$ ipython --no-banner

In [1]: import numpy as np

In [2]: np.set_printoptions(precision=2, suppress=True, linewidth=120)

In [3]: rd = lambda a: np.round(a, 2) + 0

In [4]: J = np.array([[0.7, 2.3, -1.3],
   ...:     [-0.1, 0.2, 1.2],
   ...:     [-2.3, 1.3, -0.1],
   ...:     [-0.5, 0.6, 0.1]])

In [5]: rng = np.random.default_rng(66418)

In [6]: J[1] = J[0] + 0.05 * rng.normal(size=3)

In [7]: print(rd(J))
[[ 0.7   2.3  -1.3 ]
 [ 0.76  2.3  -1.22]
 [-2.3   1.3  -0.1 ]
 [-0.5   0.6   0.1 ]]

In [8]: vec = np.array([2, 0, -1])

In [9]: target = J @ vec

In [10]: print(rd(np.linalg.solve(J.T @ J, J.T @ target)))
[ 2.  0. -1.]

In [11]: target = target + 0.05 * rng.normal(size=4)

In [12]: print(rd(target))
[ 2.69  2.71 -4.52 -1.13]

In [13]: coef, *_ = np.linalg.lstsq(J, target)

In [14]: print(rd(np.linalg.norm(target - J @ coef)))
0.01

In [15]: print(coef.round())
[ 2. -0. -1.]

In [16]: Y = np.array([[2, 1, 3], [2, 1, 0], [0, 0, 0]])

In [17]: print(np.linalg.matrix_rank(np.vstack([J, Y.T])))
3

In [18]: Y @ J
---------------------------------------------------------------------------
ValueError                                Traceback (most recent call last)
Cell In[18], line 1
----> 1 Y @ J

ValueError: matmul: Input operand 1 has a mismatch in its core dimension 0, with gufunc signature (n?,k),(k,m?)->(n?,m?) (size 4 is different from 3)

In [19]: Y = np.c_[J[:, :1] @ np.array([[1]]), np.array([-2, -3, -3, -3])]

In [20]: print(rd(Y))
[[ 0.7  -2.  ]
 [ 0.76 -3.  ]
 [-2.3  -3.  ]
 [-0.5  -3.  ]]

In [21]: print(rd(np.linalg.norm(np.linalg.qr(J)[0].T @ Y, axis=0) ** 2 / ((Y ** 2).sum(axis=0) + 1e-12)))
[1. 1.]

In [22]: feats = np.load("layer10.npy")

In [23]: print(feats)
[[3. 1.]
 [1. 3.]]

In [24]: vec = np.array([-5, -4])

In [25]: target = feats @ vec

In [26]: coef, lr = np.zeros(2), 1 / np.linalg.norm(feats, 2) ** 2

In [27]: for i in range(4):
    ...:     coef -= lr * feats.T @ (feats @ coef - target)
    ...:     if i % 1 == 0: print(i, round(np.linalg.norm(feats @ coef - target), 2))
    ...: 
0 1.06
1 0.8
2 0.6
3 0.45

In [28]: print(rd(np.linalg.cond(feats)))
2.0

In [29]: vals, V = np.linalg.eigh(feats)

In [30]: print(rd(np.linalg.eigvalsh(feats @ feats)))
[ 4. 16.]

In [31]: print(vals.sum(), np.trace(feats))
6.0 6.0

In [32]: print((vals > 1e-8).sum(), (vals < -1e-8).sum())
2 0

In [33]: print(np.unique(vals.round(6) + 0, return_counts=True)[1])
[1 1]

In [34]: print(rd(np.linalg.eigvalsh(feats + 2 * np.eye(2))))
[4. 6.]

In [35]: print(rd(np.linalg.svd(feats, compute_uv=False)))
[4. 2.]

In [36]: print(np.abs(V[:, -1]).round(6).argmax())
0

In [37]: vec = np.ones(2)

In [38]: for _ in range(5):
    ...:     vec = feats @ vec
    ...:     vec /= np.linalg.norm(vec)
    ...:     print(round(vec @ feats @ vec, 2))
    ...: 
4.0
4.0
4.0
4.0
4.0

In [39]: print(rd(np.linalg.eigvalsh(feats)[-1]))
4.0

In [40]: print(rd(vec))
[0.71 0.71]

In [41]: f = np.array([5, 1])

In [42]: Y = feats + np.outer(f, np.eye(2)[0])

In [43]: print(rd(np.linalg.det(Y) / np.linalg.det(feats)), rd(1 + np.linalg.solve(feats, f)[0]))
2.75 2.75

In [44]: vals, V = np.linalg.eig(feats)

In [45]: print(vals)
[4. 2.]

In [46]: print(rd(np.sort(np.linalg.eigvals(np.linalg.inv(feats)))))
[0.25 0.5 ]

In [47]: print(feats @ V[:, 0] - vals[0] * V[:, 0])
[0. 0.]

In [48]: print(rd(np.sort(np.linalg.eigvals(feats.T))))
[2. 4.]

In [49]: print(rd(np.sort(np.linalg.eigvals(feats @ feats))))
[ 4. 16.]

In [50]: print(np.prod(vals))
8.0

In [51]: X = np.load("block16.npy")

In [52]: print(X)
[[0 1 0]
 [1 0 0]
 [0 0 0]]

In [53]: f = np.array([0, 0])

In [54]: print(np.correlate(X[2], X[0], "full"))
[0 0 0 0 0]

In [55]: print(np.array([np.convolve(row, f, "same") for row in X]))
[[0 0 0]
 [0 0 0]
 [0 0 0]]

In [56]: print(np.allclose(X[:-1].T @ np.linalg.lstsq(X[:-1].T, X[-1])[0], X[-1]))
True

In [57]: print(np.linalg.lstsq(X[:-1].T, X[-1])[2])
2

In [58]: print(np.unique(X.round(6), axis=0).shape)
(3, 3)

In [59]: data = np.load("arr.npy")

In [60]: print(data)
[[-3  2  0]
 [ 0  0  2]
 [ 0  0  2]
 [-1 -2 -3]]

In [61]: Y = data + rng.integers(-2, 3, (4, 2)) @ rng.integers(-2, 3, (2, 3))

In [62]: print(Y)
[[-1  4 -4]
 [ 1  0 -1]
 [-2 -5  3]
 [-1 -3 -4]]

In [63]: print(rd(np.linalg.svd(Y - data, compute_uv=False)))
[7.04 4.05 0.  ]

In [64]: print(Y - data)
[[ 2  2 -4]
 [ 1  0 -3]
 [-2 -5  1]
 [ 0 -1 -1]]

In [65]: print(np.linalg.matrix_rank(Y - data, tol=1e-8))
2
